In [1]: import numpy as np

In [2]: np.set_printoptions(precision=1, suppress=True, linewidth=200)

In [3]: rd = lambda a: np.round(a, 1) + 0

In [4]: K = np.loadtxt("test18.csv", delimiter=",")

In [5]: K
Out[5]: 
array([[-1.,  0.,  0.],
       [ 0., -1.,  0.],
       [ 0.,  0.,  3.]])

In [6]: ev, evecs = np.linalg.eig(K)

In [7]: rd(np.sort(np.linalg.eigvals(np.linalg.inv(K))))
Out[7]: array([-1. , -1. ,  0.3])

In [8]: rd(np.sort(np.linalg.eigvals(K @ K)))
Out[8]: array([1., 1., 9.])

In [9]: np.prod(ev)
Out[9]: np.float64(3.0)

In [10]: K @ evecs[:, 0] - ev[0] * evecs[:, 0]
Out[10]: array([0., 0., 0.])

In [11]: ev, evecs = np.linalg.eigh(K)

In [12]: x = np.array([2, 2, 0])

In [13]: np.abs(K).sum(axis=1).max(), np.abs(ev).max()
Out[13]: (np.float64(3.0), np.float64(3.0))

In [14]: evecs * np.maximum(ev, 0) @ evecs.T
Out[14]: 
array([[0., 0., 0.],
       [0., 0., 0.],
       [0., 0., 3.]])

In [15]: x @ K @ x / (x @ x), ev[0], ev[-1]
Out[15]: (np.float64(-1.0), np.float64(-1.0), np.float64(3.0))

In [16]: x @ K @ x
Out[16]: np.float64(-8.0)

In [17]: rd(np.linalg.eigvalsh(K[1:, 1:]))
Out[17]: array([-1.,  3.])

In [18]: data = np.array([[1, 3, 0, 0], [3, -1, 0, 0], [0, 0, 1, 3], [0, 0, 3, -1]])

In [19]: data
Out[19]: 
array([[ 1,  3,  0,  0],
       [ 3, -1,  0,  0],
       [ 0,  0,  1,  3],
       [ 0,  0,  3, -1]])

In [20]: data.shape
Out[20]: (4, 4)

In [21]: data.sum(axis=1)
Out[21]: array([4, 2, 4, 2])

In [22]: np.diff(data, axis=0)
Out[22]: 
array([[ 2, -4,  0,  0],
       [-3,  1,  1,  3],
       [ 0,  0,  2, -4]])

In [23]: data[:, 3] @ data[:, 0]
Out[23]: np.int64(0)

In [24]: rd(np.linalg.svd(data, compute_uv=False))
Out[24]: array([3.2, 3.2, 3.2, 3.2])

In [25]: rd(np.linalg.pinv(data))
Out[25]: 
array([[ 0.1,  0.3,  0. ,  0. ],
       [ 0.3, -0.1,  0. ,  0. ],
       [ 0. ,  0. ,  0.1,  0.3],
       [ 0. ,  0. ,  0.3, -0.1]])

In [26]: x = np.array([1, 5, -1, -4])

In [27]: rhs = data @ x

In [28]: beta, lr = np.zeros(4), 1 / np.linalg.norm(data, 2) ** 2

In [29]: for i in range(4):
    ...:     beta -= lr * data.T @ (data @ beta - rhs)
    ...:     if i % 1 == 0: print(i, round(np.linalg.norm(data @ beta - rhs), 1))
    ...: 
0 0.0
1 0.0
2 0.0
3 0.0

In [30]: rd(np.linalg.cond(data))
Out[30]: np.float64(1.0)

In [31]: beta
Out[31]: array([ 1.,  5., -1., -4.])

In [32]: ev, evecs = np.linalg.eig(data)

In [33]: rd(ev)
Out[33]: array([ 3.2, -3.2,  3.2, -3.2])

In [34]: rd(np.prod(ev))
Out[34]: np.float64(100.0)

In [35]: rd(np.sort(np.linalg.eigvals(data @ data)))
Out[35]: array([10., 10., 10., 10.])

In [36]: rd(data @ evecs[:, 0] - ev[0] * evecs[:, 0])
Out[36]: array([0., 0., 0., 0.])

In [37]: rd(np.sort(np.linalg.eigvals(np.linalg.inv(data))))
Out[37]: array([-0.3, -0.3,  0.3,  0.3])

In [38]: arr = np.load("w.npy")

In [39]: rd(arr)
Out[39]: 
array([[ 0.3, -1. ,  0. ],
       [ 1. ,  0.3,  0. ],
       [ 0. ,  0. ,  1. ]])

In [40]: other = np.linalg.inv(arr)

In [41]: rd(np.linalg.det(arr) * np.linalg.det(other))
Out[41]: np.float64(1.0)

In [42]: rd(np.linalg.slogdet(arr)[0])
Out[42]: np.float64(1.0)

In [43]: rd(np.linalg.inv(other))
Out[43]: 
array([[ 0.3, -1. ,  0. ],
       [ 1. ,  0.3,  0. ],
       [ 0. ,  0. ,  1. ]])

In [44]: rd(np.linalg.det(arr) * other)
Out[44]: 
array([[ 0.3,  1. ,  0. ],
       [-1. ,  0.3,  0. ],
       [ 0. ,  0. ,  1. ]])

In [45]: (np.abs(other) > 1e-9).astype(int)
Out[45]: 
array([[1, 1, 0],
       [1, 1, 0],
       [0, 0, 1]])

In [46]: rd(other)
Out[46]: 
array([[ 0.3,  1. ,  0. ],
       [-1. ,  0.3,  0. ],
       [ 0. ,  0. ,  1. ]])

In [47]: rd(arr @ other)
Out[47]: 
array([[1., 0., 0.],
       [0., 1., 0.],
       [0., 0., 1.]])

In [48]: np.allclose(other, arr.T)
Out[48]: True

In [49]: x = np.array([1, -3, 2])

In [50]: rhs = arr @ x

In [51]: beta, lr = np.zeros(3), 1 / np.linalg.norm(arr, 2) ** 2

In [52]: for i in range(5):
    ...:     beta -= lr * arr.T @ (arr @ beta - rhs)
    ...:     if i % 1 == 0: print(i, round(np.linalg.norm(arr @ beta - rhs), 1))
    ...: 
0 0.0
1 0.0
2 0.0
3 0.0
4 0.0

In [53]: beta
Out[53]: array([ 1., -3.,  2.])

In [54]: rd(np.sort(np.linalg.eigvals(data).real))
Out[54]: array([-3.2, -3.2,  3.2,  3.2])

In [55]: rd(np.linalg.det(data))
Out[55]: np.float64(100.0)

In [56]: (data != 0).astype(int)
Out[56]: 
array([[1, 1, 0, 0],
       [1, 1, 0, 0],
       [0, 0, 1, 1],
       [0, 0, 1, 1]])

In [57]: (np.linalg.matrix_power((data != 0) + (data.T != 0) + np.eye(4), 4) > 0).astype(int)
Out[57]: 
array([[1, 1, 0, 0],
       [1, 1, 0, 0],
       [0, 0, 1, 1],
       [0, 0, 1, 1]])

In [58]: np.flatnonzero(np.linalg.matrix_power((data != 0) + (data.T != 0) + np.eye(4), 4)[3])
Out[58]: array([2, 3])

In [59]: data @ data
Out[59]: 
array([[10,  0,  0,  0],
       [ 0, 10,  0,  0],
       [ 0,  0, 10,  0],
       [ 0,  0,  0, 10]])
